>>> import numpy as np
>>> import numpy.linalg as la
>>> np.set_printoptions(precision=3, suppress=True, linewidth=120)
>>> E = np.array([[0.6, 0.6, 0.1, -0.7, 1.1, -1.1, 0.9, 0.5],
...     [-0.4, 0.3, 1.2, -0.3, 0.1, 0.9, 0.2, 0.3],
...     [0.6, -0.9, -1.4, -1.2, 2.4, -0.7, 0.5, -0.1],
...     [-0.1, 0.0, -0.2, -0.6, -0.1, -2.3, 0.4, 0.6],
...     [-1.0, 0.2, -1.0, 0.6, -2.5, 0.1, 1.1, 1.6],
...     [1.3, -1.1, 2.1, 1.0, -1.0, 0.3, 0.6, -1.9]])
>>> print(E)
[[ 0.6  0.6  0.1 -0.7  1.1 -1.1  0.9  0.5]
 [-0.4  0.3  1.2 -0.3  0.1  0.9  0.2  0.3]
 [ 0.6 -0.9 -1.4 -1.2  2.4 -0.7  0.5 -0.1]
 [-0.1  0.  -0.2 -0.6 -0.1 -2.3  0.4  0.6]
 [-1.   0.2 -1.   0.6 -2.5  0.1  1.1  1.6]
 [ 1.3 -1.1  2.1  1.  -1.   0.3  0.6 -1.9]]
>>> rng = np.random.default_rng(1649)
>>> Y = E + rng.integers(-2, 3, (6, 5)) @ rng.integers(-2, 3, (5, 8))
>>> print(Y)
[[  0.6   0.6  -2.9  -2.7   1.1   1.9  -1.1   1.5]
 [ -4.4   1.3  -0.8  -2.3  -3.9  -4.1  -2.8   2.3]
 [  4.6  -7.9   0.6  -7.2  -1.6  -1.7  -2.5   1.9]
 [  5.9  -3.    6.8   1.4   0.9  -1.3   1.4  -0.4]
 [ -3.    4.2  -5.    2.6   1.5   4.1   3.1  -0.4]
 [ -2.7   1.9  -3.9  -1.    5.   -0.7   7.6 -11.9]]
>>> print(np.abs(Y - E).sum(axis=1))
[11. 23. 29. 22. 24. 39.]
>>> vec = np.array([3, 1, 2, 2, 0, 0, 3, 1])
>>> a = np.maximum(Y @ vec, 0)
>>> print(Y * (a > 1e-9)[:, None])
[[ 0.   0.  -0.  -0.   0.   0.  -0.   0. ]
 [-0.   0.  -0.  -0.  -0.  -0.  -0.   0. ]
 [ 0.  -0.   0.  -0.  -0.  -0.  -0.   0. ]
 [ 5.9 -3.   6.8  1.4  0.9 -1.3  1.4 -0.4]
 [-0.   0.  -0.   0.   0.   0.   0.  -0. ]
 [-0.   0.  -0.  -0.   0.  -0.   0.  -0. ]]
>>> print(np.maximum(Y @ vec, 0) - np.maximum(-Y @ vec, 0))
[-10.6 -24.2 -12.9  34.9  -0.7  -5.1]
>>> print(Y.T @ a)
[ 205.91 -104.7   237.32   48.86   31.41  -45.37   48.86  -13.96]
>>> print(E - E[0])
[[ 0.   0.   0.   0.   0.   0.   0.   0. ]
 [-1.  -0.3  1.1  0.4 -1.   2.  -0.7 -0.2]
 [ 0.  -1.5 -1.5 -0.5  1.3  0.4 -0.4 -0.6]
 [-0.7 -0.6 -0.3  0.1 -1.2 -1.2 -0.5  0.1]
 [-1.6 -0.4 -1.1  1.3 -3.6  1.2  0.2  1.1]
 [ 0.7 -1.7  2.   1.7 -2.1  1.4 -0.3 -2.4]]
>>> print(E.mean(axis=0))
[ 0.167 -0.15   0.133 -0.2    0.    -0.467  0.617  0.167]
>>> print(round(float(la.norm(E)), 3))
7.109
>>> print(np.abs(E).max())
2.5
>>> print(la.svd(E, compute_uv=False))
[4.568 4.075 2.628 1.855 1.46  0.765]
>>> print(np.diff(E, axis=0))
[[-1.  -0.3  1.1  0.4 -1.   2.  -0.7 -0.2]
 [ 1.  -1.2 -2.6 -0.9  2.3 -1.6  0.3 -0.4]
 [-0.7  0.9  1.2  0.6 -2.5 -1.6 -0.1  0.7]
 [-0.9  0.2 -0.8  1.2 -2.4  2.4  0.7  1. ]
 [ 2.3 -1.3  3.1  0.4  1.5  0.2 -0.5 -3.5]]
>>> def softmax(z):
...     e = np.exp(z - z.max(axis=-1, keepdims=True))
...     return e / e.sum(axis=-1, keepdims=True)
... 
>>> print(softmax(E[0] + -3))
[0.144 0.144 0.087 0.039 0.237 0.026 0.194 0.13 ]
>>> S = E @ E.T / np.sqrt(8)
>>> print(softmax(S)[0] @ E)
[ 0.355 -0.075 -0.335 -0.714  0.993 -1.043  0.622  0.289]
>>> print(softmax(S).round(6).argmax(axis=1))
[0 1 2 3 4 5]
>>> mat = np.load("layer14.npy")
>>> print(mat)
[[ 2.  4. -6.  6. -6. -6. -4.  6.  6.  6. -2.  2.]
 [ 4.  2. -6.  6. -6. -6. -4.  6.  6.  6. -2.  2.]
 [-6. -6.  7. -9.  9.  9.  6. -9. -9. -9.  3. -3.]
 [ 6.  6. -9.  7. -9. -9. -6.  9.  9.  9. -3.  3.]
 [-6. -6.  9. -9.  7.  9.  6. -9. -9. -9.  3. -3.]
 [-6. -6.  9. -9.  9.  7.  6. -9. -9. -9.  3. -3.]
 [-4. -4.  6. -6.  6.  6.  2. -6. -6. -6.  2. -2.]
 [ 6.  6. -9.  9. -9. -9. -6.  7.  9.  9. -3.  3.]
 [ 6.  6. -9.  9. -9. -9. -6.  9.  7.  9. -3.  3.]
 [ 6.  6. -9.  9. -9. -9. -6.  9.  9.  7. -3.  3.]
 [-2. -2.  3. -3.  3.  3.  2. -3. -3. -3. -1. -1.]
 [ 2.  2. -3.  3. -3. -3. -2.  3.  3.  3. -1. -1.]]
>>> print(np.all(la.eigvalsh(mat) > 0))
False
>>> print(np.round(la.eigvalsh(mat).min(), 3))
-2.0
>>> print([round(float(la.det(mat[:i, :i])), 2) + 0 for i in range(1, 13)])
[2.0, -12.0, 60.0, -192.0, 528.0, -1344.0, 2944.0, -7040.0, 16384.0, -37376.0, 75776.0, -153600.0]
>>> r0 = np.array([-1, 3, -1, 0, -2])
>>> r1 = np.array([-1, 5, -4, -5])
>>> X = np.outer(r0, r1)
>>> print(X)
[[  1  -5   4   5]
 [ -3  15 -12 -15]
 [  1  -5   4   5]
 [  0   0   0   0]
 [  2 -10   8  10]]
>>> print(np.unique(X.round(6), axis=0).shape)
(4, 4)
>>> print(X @ la.pinv(X) @ X)
[[  1.  -5.   4.   5.]
 [ -3.  15. -12. -15.]
 [  1.  -5.   4.   5.]
 [  0.   0.   0.   0.]
 [  2. -10.   8.  10.]]
>>> print(la.lstsq(X[:-1].T, X[-1])[2])
1
>>> print(np.allclose(X[:-1].T @ la.lstsq(X[:-1].T, X[-1])[0], X[-1]))
True
>>> print(np.round(softmax(10 * X[0]), 3) + 0)
[0. 0. 0. 1.]
>>> S = X @ X.T / np.sqrt(4)
>>> print(softmax(S)[0] @ X)
[  2. -10.   8.  10.]
>>> data = np.loadtxt("x.csv", delimiter=",")
>>> print(data)
[[ -0.719  -3.13   -2.726   1.124  -1.858   2.761   0.533]
 [  1.127  -6.307   0.729  -1.031  -0.651   2.72    0.42 ]
 [ -3.717   6.965  -6.242   1.091   0.532  -0.451  -3.807]
 [  0.185   3.35    0.671   0.122   1.582  -2.02   -0.225]
 [  0.172  -4.955  -2.391   0.901  -1.902   2.886   0.967]
 [  2.482 -10.154  -0.138   1.444  -3.931   4.769   2.55 ]
 [  0.708  -2.199   3.27   -0.892   2.751  -1.973   0.085]
 [ -0.834   6.156  -0.782  -2.097   2.413  -1.644  -5.998]]
>>> t = np.radians(135)
>>> R = np.eye(8)
>>> R[7, 7] = R[0, 0] = np.cos(t)
>>> R[7, 0], R[0, 7] = -np.sin(t), np.sin(t)
>>> print(R)
[[-0.707  0.     0.     0.     0.     0.     0.     0.707]
 [ 0.     1.     0.     0.     0.     0.     0.     0.   ]
 [ 0.     0.     1.     0.     0.     0.     0.     0.   ]
 [ 0.     0.     0.     1.     0.     0.     0.     0.   ]
 [ 0.     0.     0.     0.     1.     0.     0.     0.   ]
 [ 0.     0.     0.     0.     0.     1.     0.     0.   ]
 [ 0.     0.     0.     0.     0.     0.     1.     0.   ]
 [-0.707  0.     0.     0.     0.     0.     0.    -0.707]]
>>> Y = E @ R.T
>>> print(np.abs(Y - E).max(axis=0))
[3.563 0.    0.    0.    0.    0.    0.    2.324]
>>> print(np.round(la.det(R), 3), np.round(np.trace(R), 3))
1.0 4.586
>>> print(la.svd(E, compute_uv=False), la.svd(Y, compute_uv=False))
[4.568 4.075 2.628 1.855 1.46  0.765] [4.568 4.075 2.628 1.855 1.46  0.765]
>>> print(np.allclose(la.norm(E, axis=1), la.norm(Y, axis=1)))
True
>>> Y = E / np.sqrt((E ** 2).mean(axis=1, keepdims=True))
>>> print(la.norm(Y, axis=1))
[2.828 2.828 2.828 2.828 2.828 2.828]
>>> print(la.matrix_rank(E - E.mean(axis=1, keepdims=True)))
6
>>> C2 = data.T @ data
>>> print(la.matrix_rank(C2))
7
>>> hat = data @ la.solve(data.T @ data, data.T)
>>> print(hat @ data[:, 0])
[-0.719  1.127 -3.717  0.185  0.172  2.482  0.708 -0.834]
>>> print(round(float(np.trace(hat)), 3))
7.0
>>> print(np.diag(hat))
[0.614 0.823 0.8   1.    0.892 0.938 0.998 0.934]
>>> Uu, sigma, VT = la.svd(data, full_matrices=False)
>>> print(np.cumsum(sigma ** 2) / np.sum(sigma ** 2))
[0.75  0.938 0.984 0.996 0.999 1.    1.   ]
>>> print(np.abs(VT[0]))
[0.187 0.831 0.099 0.069 0.247 0.317 0.314]
>>> print(sigma)
[20.    10.     5.     2.5    1.25   0.625  0.313]
>>> print(np.round(Uu.T @ data @ VT.T, 3) + 0)
[[20.     0.     0.     0.     0.     0.     0.   ]
 [ 0.    10.     0.     0.     0.     0.     0.   ]
 [ 0.     0.     5.     0.     0.     0.     0.   ]
 [ 0.     0.     0.     2.5    0.     0.     0.   ]
 [ 0.     0.     0.     0.     1.25   0.     0.   ]
 [ 0.     0.     0.     0.     0.     0.625  0.   ]
 [ 0.     0.     0.     0.     0.     0.     0.313]]
>>> print((sigma > 1e-8).sum())
7
>>> print(np.round(VT @ VT.T, 3) + 0)
[[1. 0. 0. 0. 0. 0. 0.]
 [0. 1. 0. 0. 0. 0. 0.]
 [0. 0. 1. 0. 0. 0. 0.]
 [0. 0. 0. 1. 0. 0. 0.]
 [0. 0. 0. 0. 1. 0. 0.]
 [0. 0. 0. 0. 0. 1. 0.]
 [0. 0. 0. 0. 0. 0. 1.]]
>>> print(Uu.shape, sigma.shape, VT.shape)
(8, 7) (7,) (7, 7)
>>> print(np.allclose(Uu * sigma @ VT, data))
True
>>> A = np.load("block8.npy")
>>> print(A)
[[0 0 0 0]
 [0 0 0 1]
 [0 0 0 0]
 [0 1 0 0]]
>>> print(A[:, 2] @ A[:, 1])
0
>>> print(la.svd(A, compute_uv=False))
[1. 1. 0. 0.]
>>> Uu, sigma, VT = la.svd(A)
>>> print(sigma)
[1. 1. 0. 0.]
>>> Y = Uu[:, :2] @ np.diag(sigma[:2]) @ VT[:2]
>>> print(np.round(la.norm(A - Y) / la.norm(A), 3))
0.0
>>> print(np.abs(A - Y).max())
0.0
>>> print(np.abs(np.diag(la.qr(A)[1])) > 1e-9)
[False  True False  True]
>>> print(np.allclose(A[:-1].T @ la.lstsq(A[:-1].T, A[-1])[0], A[-1]))
False
>>> print(la.lstsq(A[:-1].T, A[-1])[2])
1
>>> print(round(float(np.trace(la.pinv(A) @ A)), 3))
2.0
>>> print(np.unique(A.round(6), axis=0).shape)
(3, 4)
>>> evals, vecs = la.eigh(A)
>>> print(la.eigvalsh(A @ A))
[0. 0. 1. 1.]
>>> print(np.abs(vecs[:, -1]).round(6).argmax())
1
>>> print((la.matrix_power((A != 0) + (A.T != 0) + np.eye(4), 4) > 0).astype(int))
[[1 0 0 0]
 [0 1 0 1]
 [0 0 1 0]
 [0 1 0 1]]
>>> print((A != 0).astype(int))
[[0 0 0 0]
 [0 0 0 1]
 [0 0 0 0]
 [0 1 0 0]]
>>> M = np.load("w.npy")
>>> print(M)
[[ 1.1  0.7 -1.   1.  -0.6 -0.1 -0.2]
 [ 0.   0.6 -0.9  0.   1.  -1.5  0.9]
 [-0.5  0.4 -2.4  2.6 -1.4 -1.5  1. ]
 [ 0.1  0.8 -0.3  0.7  1.2  2.2  1. ]
 [ 0.7 -0.4  1.6  1.1  0.2  0.6 -0.5]
 [-0.2  0.2  0.4 -1.1  1.6 -0.3  1.7]
 [ 0.1 -1.3 -0.2 -1.2  1.  -0.8  1. ]
 [-1.   0.1 -0.1  1.2 -1.5 -0.6 -0.6]
 [ 1.4  1.   1.5 -3.  -0.8  2.1  0.1]
 [ 0.4  1.7 -1.1  0.  -1.6 -0.8 -0.9]]
>>> vec = np.array([0, 0, 0, 0, 0, 2, 1])
>>> target = M @ vec
>>> print(np.round(la.lstsq(M, target)[0], 3) + 0)
[0. 0. 0. 0. 0. 2. 1.]
>>> print(np.round(la.solve(M.T @ M, M.T @ target), 3) + 0)
[0. 0. 0. 0. 0. 2. 1.]
>>> print(target)
[-0.4 -2.1 -2.   5.4  0.7  1.1 -0.6 -1.8  4.3 -2.5]
>>> target = target + 0.02 * rng.normal(size=10)
>>> print(target)
[-0.392 -2.136 -1.979  5.397  0.716  1.108 -0.598 -1.829  4.326 -2.51 ]
>>> c, *_ = la.lstsq(M, target)
>>> print(np.round(M.T @ (target - M @ c), 3) + 0)
[0. 0. 0. 0. 0. 0. 0.]
>>> print(c)
[ 0.017 -0.013  0.003  0.003 -0.014  2.006  1.016]
>>> print([round(float(la.norm(la.solve(M.T @ M + lam * np.eye(7), M.T @ target))), 2) for lam in (0, 1, 10, 100)])
[2.25, 1.97, 1.16, 0.32]
>>> print(c.round())
[ 0. -0.  0.  0. -0.  2.  1.]
>>> vec = np.array([2, 0, 2, 2, 0, 2, 1])
>>> a = np.maximum(M @ vec, 0)
>>> print(M * (a > 1e-9)[:, None])
[[ 1.1  0.7 -1.   1.  -0.6 -0.1 -0.2]
 [ 0.   0.  -0.   0.   0.  -0.   0. ]
 [-0.   0.  -0.   0.  -0.  -0.   0. ]
 [ 0.1  0.8 -0.3  0.7  1.2  2.2  1. ]
 [ 0.7 -0.4  1.6  1.1  0.2  0.6 -0.5]
 [-0.   0.   0.  -0.   0.  -0.   0. ]
 [ 0.  -0.  -0.  -0.   0.  -0.   0. ]
 [-0.   0.  -0.   0.  -0.  -0.  -0. ]
 [ 1.4  1.   1.5 -3.  -0.8  2.1  0.1]
 [ 0.   0.  -0.   0.  -0.  -0.  -0. ]]
>>> print(M.T @ a)
[13.61  7.48 14.43  2.23  4.82 27.01  2.7 ]
>>> print(np.flatnonzero(a > 1e-9))
[0 3 4 8]
>>> print(np.maximum(M @ vec, 0) - np.maximum(-M @ vec, 0))
[ 1.8 -3.9 -2.6  6.4  7.5 -0.7 -3.2 -1.6  4.1 -3.9]
>>> print(np.round(la.norm(X, 2) / la.norm(X), 3))
1.0
>>> print([round(float(x), 3) for x in la.svd(X, compute_uv=False)[:3]])
[31.702, 0.0, 0.0]
